% python3 -q
>>> import numpy as np
>>> np.set_printoptions(precision=1, suppress=True, linewidth=200, legacy="1.25")
>>> m1 = np.load("layer3.npy")
>>> m1
array([[15, 20, 39, 31, 32, 35, 28],
       [14, 13, 26, 19, 19, 19, 15],
       [ 8,  9, 36, 16, 15, 24, 21],
       [14, 14, 27, 23, 20, 21, 25],
       [15, 15, 38, 22, 24, 27, 19],
       [13, 19, 36, 31, 30, 34, 31],
       [16, 22, 45, 34, 36, 40, 31],
       [ 3,  5, 18, 10,  7, 14, 12],
       [15, 16, 41, 27, 25, 30, 33],
       [15, 12, 37, 17, 19, 22, 15],
       [15, 16, 31, 25, 24, 25, 24],
       [16, 15, 32, 21, 23, 23, 15],
       [10, 11, 34, 20, 17, 24, 27],
       [17, 19, 44, 31, 30, 34, 35],
       [13, 16, 31, 27, 24, 27, 30],
       [13, 11, 38, 16, 18, 23, 15],
       [10,  8, 23, 13, 11, 14, 14],
       [18, 18, 41, 28, 28, 30, 29],
       [ 9,  9, 26, 13, 14, 18,  9],
       [ 8,  9, 24, 13, 14, 18,  8],
       [ 8, 11, 26, 18, 17, 22, 17],
       [17, 19, 48, 30, 31, 36, 32],
       [ 9,  8, 23, 11, 12, 15,  6],
       [14, 16, 35, 25, 25, 28, 24],
       [14, 15, 26, 23, 22, 22, 20],
       [13, 17, 36, 27, 27, 31, 26],
       [16, 18, 33, 26, 28, 28, 19],
       [11, 16, 41, 25, 27, 34, 23],
       [10, 11, 24, 18, 16, 19, 18],
       [15, 14, 33, 22, 21, 23, 23],
       [ 9,  7, 26,  9, 11, 15,  4],
       [ 6,  8, 27, 13, 13, 20, 12],
       [ 7, 11, 28, 17, 18, 24, 13]])
>>> rk = np.linalg.matrix_rank(m1)
>>> rk
5
>>> null = np.linalg.svd(m1)[2][rk:].T
>>> [int(np.linalg.matrix_rank(np.delete(m1, i, axis=0))) for i in range(33)]
[5, 5, 5, 5, 5, 5, 5, 5, 5, 5, 5, 5, 5, 5, 5, 5, 5, 5, 5, 5, 5, 5, 5, 5, 5, 5, 5, 5, 5, 5, 5, 5, 5]
>>> [int(np.linalg.matrix_rank(m1[:i])) for i in range(1, len(m1) + 1)]
[1, 2, 3, 4, 5, 5, 5, 5, 5, 5, 5, 5, 5, 5, 5, 5, 5, 5, 5, 5, 5, 5, 5, 5, 5, 5, 5, 5, 5, 5, 5, 5, 5]
>>> np.round(null @ null.T, 1) + 0
array([[ 0.3, -0.2, -0.2, -0.2,  0. ,  0.3,  0. ],
       [-0.2,  0.8,  0.1, -0.3, -0.2, -0.1,  0.1],
       [-0.2,  0.1,  0.1,  0.1,  0. , -0.2,  0. ],
       [-0.2, -0.3,  0.1,  0.4,  0.1, -0.3, -0.1],
       [ 0. , -0.2,  0. ,  0.1,  0.1, -0.1,  0. ],
       [ 0.3, -0.1, -0.2, -0.3, -0.1,  0.4,  0.1],
       [ 0. ,  0.1,  0. , -0.1,  0. ,  0.1,  0. ]])
>>> np.linalg.matrix_rank(m1.T @ m1), np.linalg.matrix_rank(m1 @ m1.T)
(5, 5)
>>> null.shape
(7, 2)
>>> np.allclose(m1 @ null, 0)
True
>>> Ac = m1 - m1.mean(axis=0)
>>> vecs = np.linalg.svd(Ac)[2][:5]
>>> M2 = Ac - Ac @ vecs.T @ vecs
>>> np.diag(vecs.T @ vecs)
array([0.9, 0.3, 0.9, 0.4, 0.7, 0.9, 0.9])
>>> np.linalg.norm(M2, axis=1).round(6).argmax()
0
>>> np.round(M2.std(axis=0), 1) + 0
array([0., 0., 0., 0., 0., 0., 0.])
>>> np.round((Ac @ vecs.T).std(axis=0), 1) + 0
array([15.9,  4.2,  3.6,  2.6,  0. ])
>>> gram = np.cov(m1, rowvar=False)
>>> np.round(np.polyfit(m1[:, 3], m1[:, 4], 1), 1) + 0
array([1., 0.])
>>> m1.std(axis=0)
array([3.6, 4.2, 7.3, 6.8, 7. , 6.7, 8.2])
>>> left, s, VT = np.linalg.svd(m1)
>>> vecs = VT[:(s > 1e-8).sum()]
>>> rng = np.random.default_rng(70681)
>>> x = m1[27] + -3 * m1[13] + rng.integers(2) * np.eye(7)[0]
>>> x
array([-40., -41., -91., -68., -63., -68., -82.])
>>> round(np.linalg.norm(x - vecs.T @ vecs @ x), 1)
0.0
>>> np.allclose(vecs.T @ vecs @ x, x)
True
>>> labels = m1[:, 4] > np.median(m1[:, 4])
>>> u = m1[labels].mean(axis=0) - m1[~labels].mean(axis=0)
>>> np.argsort(-np.abs(u).round(6), kind="stable")
array([4, 3, 6, 5, 2, 1, 0])
>>> u
array([ 5. ,  7.3,  9.3, 11.3, 11.8, 10.5, 11.2])
>>> C = np.array([[1, -3, 0, 1, -5, -4, -4, -2],
...     [-2, -4, 5, 3, -3, -1, 4, 0],
...     [0, -2, 2, 4, 0, 4, 2, 3],
...     [-2, -1, 3, 4, 1, -2, -5, -3],
...     [0, 1, -5, -5, 1, 0, 1, 5],
...     [-2, 2, 0, -2, 1, 1, 2, 0],
...     [1, 4, 4, -1, -1, 2, 3, -4],
...     [1, 2, 5, -3, 5, 0, 4, -3]])
>>> X = (rng.random((27, 8)) < 0.25) @ C
>>> X
array([[-3, -8,  8,  8, -7, -7, -5, -5],
       [ 0, -1, -3, -1,  1,  4,  3,  8],
       [ 1,  4,  4, -1, -1,  2,  3, -4],
       [ 3,  3,  9, -3, -1, -2,  3, -9],
       [-2, -4,  5,  3, -3, -1,  4,  0],
       [-2, -1,  3,  4,  1, -2, -5, -3],
       [-1,  3,  7,  3,  0,  0, -2, -7],
       [ 0,  0,  0,  0,  0,  0,  0,  0],
       [-1, -3,  2,  3, -4,  1,  0,  1],
       [-2, -3,  5,  8,  1,  2, -3,  0],
       [-4, -6, 15,  7, -1, -2,  3, -5],
       [-3, -3, 13,  4,  3, -3,  3, -6],
       [ 0,  0,  0,  0,  0,  0,  0,  0],
       [-2,  2,  0, -2,  1,  1,  2,  0],
       [-1,  1,  8,  1,  6, -2, -1, -6],
       [ 0, -2,  2,  4,  0,  4,  2,  3],
       [-1,  1,  4, -3, -3,  1,  8,  1],
       [ 0,  0,  0,  0,  0,  0,  0,  0],
       [ 1, -3,  0,  1, -5, -4, -4, -2],
       [ 1,  0,  7,  1,  5,  4,  6,  0],
       [-1, -9,  7,  8, -8, -1,  2,  1],
       [-1, -1, 10,  5,  6,  2,  1, -3],
       [ 1,  3,  1, -2,  0,  6,  6,  4],
       [ 0,  0,  7,  4, -5, -4, -6, -9],
       [-1,  3,  7,  3,  0,  0, -2, -7],
       [-2,  3,  2, -3, -3, -3, -3, -4],
       [-2, -6,  7,  7, -3,  3,  6,  3]])
>>> gram = np.cov(X, rowvar=False)
>>> np.median(X, axis=0)
array([-1.,  0.,  5.,  3.,  0.,  0.,  1.,  0.])
>>> np.argsort(-X.std(axis=0).round(6), kind="stable")
array([2, 7, 6, 3, 1, 4, 5, 0])
>>> np.argwhere(np.triu(np.abs(np.corrcoef(X.T)) > 0.8, 1))
array([], shape=(0, 2), dtype=int64)
>>> labels = X[:, 1] > np.median(X[:, 1])
>>> u = X[labels].mean(axis=0) - X[~labels].mean(axis=0)
>>> np.argsort(-np.abs(u).round(6), kind="stable")
array([1, 3, 7, 6, 4, 0, 5, 2])
>>> d = np.linalg.norm(X[:, None] - X[None], axis=-1)
>>> d[13].round(6).argsort(kind="stable")[:4]
array([13,  7, 12, 17])
>>> np.flatnonzero(d[13] < d.mean() / 2)
array([ 7, 12, 13, 17])
>>> np.unravel_index(d.round(6).argmax(), d.shape)
(0, 22)
>>> (d + 1e9 * np.eye(27)).round(6).argmin(axis=1)
array([23, 22, 13,  2,  8,  9, 24, 12,  4,  5, 11, 10,  7,  7,  6,  8, 22,  7,  8, 21, 26, 14,  1,  6,  6,  7,  4])
>>> d[:5, :5]
array([[ 0. , 26. , 21. , 20.5, 14.5],
       [26. ,  0. , 15.1, 22.4, 14.1],
       [21. , 15.1,  0. ,  8.7, 11. ],
       [20.5, 22.4,  8.7,  0. , 14.6],
       [14.5, 14.1, 11. , 14.6,  0. ]])
>>> Ac = X - X.mean(axis=0)
>>> left, s, VT = np.linalg.svd(Ac, full_matrices=False)
>>> np.abs(left[:, 0]).argmax()
1
>>> np.round(s ** 2 / (s ** 2).sum(), 1) + 0
array([0.4, 0.3, 0.2, 0.1, 0. , 0. , 0. , 0. ])
>>> M2 = np.array([[1, 3, 3], [2, 0, 2], [0, 3, 1]])
>>> C = np.array([[2, -1, -1], [2, -2, 0], [1, -2, 1]])
>>> M = np.block([[M2, np.zeros((3, 3))], [np.zeros((3, 3)), C]])
>>> M
array([[ 1.,  3.,  3.,  0.,  0.,  0.],
       [ 2.,  0.,  2.,  0.,  0.,  0.],
       [ 0.,  3.,  1.,  0.,  0.,  0.],
       [ 0.,  0.,  0.,  2., -1., -1.],
       [ 0.,  0.,  0.,  2., -2.,  0.],
       [ 0.,  0.,  0.,  1., -2.,  1.]])
>>> np.round(M @ np.linalg.pinv(M) @ M, 1) + 0
array([[ 1.,  3.,  3.,  0.,  0.,  0.],
       [ 2.,  0.,  2.,  0.,  0.,  0.],
       [ 0.,  3.,  1.,  0.,  0.,  0.],
       [ 0.,  0.,  0.,  2., -1., -1.],
       [ 0.,  0.,  0.,  2., -2.,  0.],
       [ 0.,  0.,  0.,  1., -2.,  1.]])
>>> np.abs(np.diag(np.linalg.qr(M)[1])) > 1e-9
array([ True,  True,  True,  True,  True, False])
>>> Ac = X - X.mean(axis=0)
>>> vecs = np.linalg.svd(Ac)[2][:7]
>>> M2 = Ac - Ac @ vecs.T @ vecs
>>> (Ac @ vecs.T).std(axis=0)
array([6.1, 4.8, 4.4, 3. , 1.7, 1.1, 0.5])
>>> np.round(M2.std(axis=0), 1) + 0
array([0.1, 0.1, 0. , 0.1, 0. , 0.1, 0. , 0.1])
>>> (np.linalg.matrix_power((M != 0) + (M.T != 0) + np.eye(6), 6) > 0).astype(int)
array([[1, 1, 1, 0, 0, 0],
       [1, 1, 1, 0, 0, 0],
       [1, 1, 1, 0, 0, 0],
       [0, 0, 0, 1, 1, 1],
       [0, 0, 0, 1, 1, 1],
       [0, 0, 0, 1, 1, 1]])
>>> np.round(np.linalg.det(M), 1)
0.0
>>> M @ M
array([[ 7., 12., 12.,  0.,  0.,  0.],
       [ 2., 12.,  8.,  0.,  0.,  0.],
       [ 6.,  3.,  7.,  0.,  0.,  0.],
       [ 0.,  0.,  0.,  1.,  2., -3.],
       [ 0.,  0.,  0.,  0.,  2., -2.],
       [ 0.,  0.,  0., -1.,  1.,  0.]])
>>> labels = rng.permutation(6)
>>> labels
array([2, 4, 5, 0, 3, 1])
>>> M2 = M[labels][:, labels]
>>> np.round(np.sort(np.abs(np.linalg.eigvals(M2))), 1) + 0
array([0. , 0.6, 0.6, 1.6, 2. , 4.6])
>>> np.allclose(M2, M)
False
>>> W0 = np.loadtxt("sample17.csv", delimiter=",")
>>> W0.round(1) + 0
array([[-0.1,  0.6, -0.1,  0.3, -0.4, -0.7],
       [-0.4,  0.1, -0.4,  0.6, -0.1,  0.5],
       [ 0.8, -0.3,  0. ,  0.5, -0.1,  0. ],
       [ 0. , -0.4, -0.8, -0.1,  0.3, -0.4],
       [-0.3, -0.6,  0.1, -0.1, -0.7, -0.1],
       [ 0.4,  0.3, -0.4, -0.5, -0.4,  0.4]])
>>> M2 = np.c_[X[:, :7] @ np.array([[-2, 0, -2, 2, 1, 2, 0],
...     [1, -2, 0, 2, 1, 2, 2],
...     [-1, 1, 2, 0, -1, -1, 1],
...     [1, 2, 0, -2, -1, -1, -1],
...     [2, 0, 1, 2, -1, 1, -2],
...     [-1, -1, 1, 0, -1, 0, 1],
...     [-1, -2, -1, -1, 0, 0, 2]]), np.array([4, -8, -4, -1, -3, -7, 8, -4, -1, -1, -8, 9, -4, 3, -9, -3, 8, 4, 2, 6, 2, -3, 1, -7, -6, -5, -2])]
>>> M2
array([[ -4,  57,  13, -47, -13, -45, -19,   4],
       [ -4, -13,  -4,  -1,  -2,   3,   4,  -8],
       [-10, -14,   4,   7,   1,   6,  23,  -4],
       [-18,  -7,   6,  13,   3,   5,  24,  -1],
       [-11,  12,   6, -28, -10, -23,   7,  -3],
       [ 13,  25,  14,  -7,  -9, -12, -17,  -7],
       [  3,  11,  18,   0,  -8,  -6,   6,   8],
       [  0,   0,   0,   0,   0,   0,   0,  -4],
       [ -9,  13,   3, -22,  -6, -17,   2,  -1],
       [  7,  31,  20, -21, -21, -22, -15,  -1],
       [ -9,  37,  32, -39, -29, -43,   2,  -8],
       [  0,  24,  29, -17, -23, -26,   0,   9],
       [  0,   0,   0,   0,   0,   0,   0,  -4],
       [  3, -13,   4,   4,   0,   3,   9,   3],
       [ 11,  12,  23,  11, -13,  -3,  -7,  -9],
       [ -6,   6,   6, -14, -12, -10,   2,  -3],
       [-19, -21,   0,  -8,   1,  -4,  32,   8],
       [  0,   0,   0,   0,   0,   0,   0,   4],
       [ -6,  20,  -7, -12,   6, -10,  -9,   2],
       [ -8,  -7,  15,   4, -16,  -1,  12,   6],
       [-23,  38,   5, -54, -16, -43,   0,   2],
       [  5,  18,  29,  -3, -25, -13,  -5,  -3],
       [-14, -27,   0,   6,  -1,   9,  27,   1],
       [ -3,  31,  11, -12,  -2, -16,  -3,  -7],
       [  3,  11,  18,   0,  -8,  -6,   6,  -6],
       [  2,  -1,   5,   5,   8,   0,   8,  -5],
       [-17,  18,  12, -42, -22, -33,   9,  -2]])
>>> np.round(np.linalg.lstsq(X, M2[:, 0])[0], 1) + 0
array([-2.,  1., -1.,  1.,  2., -1., -1.,  0.])
>>> x = np.array([-1, 1, 1, -2, -2, -1])
>>> np.round(np.linalg.inv(W0), 1) + 0
array([[-0.1, -0.4,  0.8,  0. , -0.3,  0.4],
       [ 0.6,  0.1, -0.3, -0.4, -0.6,  0.3],
       [-0.1, -0.4,  0. , -0.8,  0.1, -0.4],
       [ 0.3,  0.6,  0.5, -0.1, -0.1, -0.5],
       [-0.4, -0.1, -0.1,  0.3, -0.7, -0.4],
       [-0.7,  0.5,  0. , -0.4, -0.1,  0.4]])
>>> np.round(np.linalg.norm(x), 1), round(np.linalg.norm(W0 @ x), 1)
(3.5, 3.5)
>>> np.abs(np.linalg.eigvals(W0))
array([1., 1., 1., 1., 1., 1.])
>>> M2 = np.linalg.inv(W0)
>>> np.round(np.linalg.inv(M2), 1) + 0
array([[-0.1,  0.6, -0.1,  0.3, -0.4, -0.7],
       [-0.4,  0.1, -0.4,  0.6, -0.1,  0.5],
       [ 0.8, -0.3,  0. ,  0.5, -0.1,  0. ],
       [ 0. , -0.4, -0.8, -0.1,  0.3, -0.4],
       [-0.3, -0.6,  0.1, -0.1, -0.7, -0.1],
       [ 0.4,  0.3, -0.4, -0.5, -0.4,  0.4]])
>>> round(np.linalg.slogdet(W0)[0], 1)
-1.0
>>> np.round(np.linalg.det(W0) * M2, 1) + 0
array([[ 0.1,  0.4, -0.8,  0. ,  0.3, -0.4],
       [-0.6, -0.1,  0.3,  0.4,  0.6, -0.3],
       [ 0.1,  0.4,  0. ,  0.8, -0.1,  0.4],
       [-0.3, -0.6, -0.5,  0.1,  0.1,  0.5],
       [ 0.4,  0.1,  0.1, -0.3,  0.7,  0.4],
       [ 0.7, -0.5,  0. ,  0.4,  0.1, -0.4]])
>>> round(np.linalg.det(W0) * np.linalg.det(M2), 1)
1.0
>>> M2.round(1) + 0
array([[-0.1, -0.4,  0.8,  0. , -0.3,  0.4],
       [ 0.6,  0.1, -0.3, -0.4, -0.6,  0.3],
       [-0.1, -0.4,  0. , -0.8,  0.1, -0.4],
       [ 0.3,  0.6,  0.5, -0.1, -0.1, -0.5],
       [-0.4, -0.1, -0.1,  0.3, -0.7, -0.4],
       [-0.7,  0.5,  0. , -0.4, -0.1,  0.4]])
>>> round(np.linalg.cond(W0), 1)
1.0
>>> (np.abs(M2) > 1e-9).astype(int)
array([[1, 1, 1, 0, 1, 1],
       [1, 1, 1, 1, 1, 1],
       [1, 1, 1, 1, 1, 1],
       [1, 1, 1, 1, 1, 1],
       [1, 1, 1, 1, 1, 1],
       [1, 1, 1, 1, 1, 1]])
>>> ang = np.radians(72)
>>> Rm = np.eye(6)
>>> Rm[4, 4] = Rm[0, 0] = np.cos(ang)
>>> Rm[4, 0], Rm[0, 4] = -np.sin(ang), np.sin(ang)
>>> Rm
array([[ 0.3,  0. ,  0. ,  0. ,  1. ,  0. ],
       [ 0. ,  1. ,  0. ,  0. ,  0. ,  0. ],
       [ 0. ,  0. ,  1. ,  0. ,  0. ,  0. ],
       [ 0. ,  0. ,  0. ,  1. ,  0. ,  0. ],
       [-1. ,  0. ,  0. ,  0. ,  0.3,  0. ],
       [ 0. ,  0. ,  0. ,  0. ,  0. ,  1. ]])
>>> M2 = W0 @ Rm.T
>>> np.allclose(np.linalg.norm(W0, axis=1), np.linalg.norm(M2, axis=1))
True
>>> M2.round(1) + 0
array([[-0.4,  0.6, -0.1,  0.3, -0.1, -0.7],
       [-0.2,  0.1, -0.4,  0.6,  0.3,  0.5],
       [ 0.1, -0.3,  0. ,  0.5, -0.8,  0. ],
       [ 0.2, -0.4, -0.8, -0.1,  0.1, -0.4],
       [-0.8, -0.6,  0.1, -0.1,  0. , -0.1],
       [-0.3,  0.3, -0.4, -0.5, -0.5,  0.4]])
>>> np.linalg.svd(W0, compute_uv=False), np.linalg.svd(M2, compute_uv=False)
(array([1., 1., 1., 1., 1., 1.]), array([1., 1., 1., 1., 1., 1.]))
>>> np.abs(M2 - W0).max(axis=0)
array([0.7, 0. , 0. , 0. , 0.8, 0. ])
>>> round(float(np.linalg.det(Rm)), 1), round(np.trace(Rm), 1)
(1.0, 4.6)
>>> np.allclose(W0 @ W0.T, M2 @ M2.T)
True
